$ ipython --no-banner

In [1]: import numpy as np

In [2]: import numpy.linalg as la

In [3]: np.set_printoptions(precision=3, suppress=True, linewidth=160)

In [4]: data = np.array([[1, 3, 3], [1, 1, 0], [1, 2, 1], [0, 3, 0]])

In [5]: data
Out[5]: 
array([[1, 3, 3],
       [1, 1, 0],
       [1, 2, 1],
       [0, 3, 0]])

In [6]: x0 = np.array([5, 5, 0])

In [7]: y = data @ x0

In [8]: c, lr = np.zeros(3), 1 / la.norm(data, 2) ** 2

In [9]: for i in range(12):
   ...:     c -= lr * data.T @ (data @ c - y)
   ...:     if i % 2 == 0: print(i, round(la.norm(data @ c - y), 3))
   ...: 
0 5.156
2 4.531
4 4.039
6 3.644
8 3.317
10 3.041

In [10]: np.round(la.cond(data), 3)
Out[10]: np.float64(5.391)

In [11]: x0 = np.array([3, 5, 9])

In [12]: y = data @ x0

In [13]: la.solve(data.T @ data, data.T @ y)
Out[13]: array([3., 5., 9.])

In [14]: np.round(la.pinv(data) @ data, 3) + 0
Out[14]: 
array([[1., 0., 0.],
       [0., 1., 0.],
       [0., 0., 1.]])

In [15]: la.lstsq(data, y)[0]
Out[15]: array([3., 5., 9.])

In [16]: rng = np.random.default_rng(52)

In [17]: y = y + 0.1 * rng.normal(size=4)

In [18]: y
Out[18]: array([44.917,  8.024, 21.994, 14.991])

In [19]: c, *_ = la.lstsq(data, y)

In [20]: [round(float(la.norm(la.solve(data.T @ data + lam * np.eye(3), data.T @ y))), 2) for lam in (0, 1, 10, 100)]
Out[20]: [10.7, 9.93, 7.18, 2.21]

In [21]: np.round(data.T @ (y - data @ c), 3) + 0
Out[21]: array([0., 0., 0.])

In [22]: c.round()
Out[22]: array([3., 5., 9.])

In [23]: proj = data @ la.solve(data.T @ data, data.T)

In [24]: np.diag(proj)
Out[24]: array([0.929, 0.717, 0.362, 0.992])

In [25]: np.allclose(proj @ proj, proj)
Out[25]: True

In [26]: np.round(la.eigvalsh(proj), 3) + 0
Out[26]: array([0., 1., 1., 1.])

In [27]: np.round(proj @ data[:, 2], 3) + 0
Out[27]: array([3., 0., 1., 0.])

In [28]: F = np.eye(4, dtype=int)[rng.permutation(4)] * np.array([2, 1, -2, -1])

In [29]: F
Out[29]: 
array([[ 2,  0,  0,  0],
       [ 0,  0,  0, -1],
       [ 0,  1,  0,  0],
       [ 0,  0, -2,  0]])

In [30]: np.sort(la.eigvals(F).real)
Out[30]: array([-0.63, -0.63,  1.26,  2.  ])

In [31]: F @ F
Out[31]: 
array([[ 4,  0,  0,  0],
       [ 0,  0,  2,  0],
       [ 0,  0,  0, -1],
       [ 0, -2,  0,  0]])

In [32]: X = np.load("arr.npy")

In [33]: X
Out[33]: 
array([[3, 0, 0],
       [0, 2, 0],
       [0, 0, 0]])

In [34]: r = la.matrix_rank(X)

In [35]: r
Out[35]: np.int64(2)

In [36]: N = la.svd(X)[2][r:].T

In [37]: N.shape
Out[37]: (3, 1)

In [38]: [int(la.matrix_rank(np.delete(X, i, axis=0))) for i in range(3)]
Out[38]: [1, 1, 2]

In [39]: A2 = np.array([[2, 0, 1], [-2, -2, 2]])

In [40]: C = np.kron(A2, F)

In [41]: C
Out[41]: 
array([[ 4,  0,  0,  0,  0,  0,  0,  0,  2,  0,  0,  0],
       [ 0,  0,  0, -2,  0,  0,  0,  0,  0,  0,  0, -1],
       [ 0,  2,  0,  0,  0,  0,  0,  0,  0,  1,  0,  0],
       [ 0,  0, -4,  0,  0,  0,  0,  0,  0,  0, -2,  0],
       [-4,  0,  0,  0, -4,  0,  0,  0,  4,  0,  0,  0],
       [ 0,  0,  0,  2,  0,  0,  0,  2,  0,  0,  0, -2],
       [ 0, -2,  0,  0,  0, -2,  0,  0,  0,  2,  0,  0],
       [ 0,  0,  4,  0,  0,  0,  4,  0,  0,  0, -4,  0]])

In [42]: round(la.norm(C, 2), 3), round(la.norm(A2, 2) * la.norm(F, 2), 3)
Out[42]: (np.float64(7.08), np.float64(7.08))
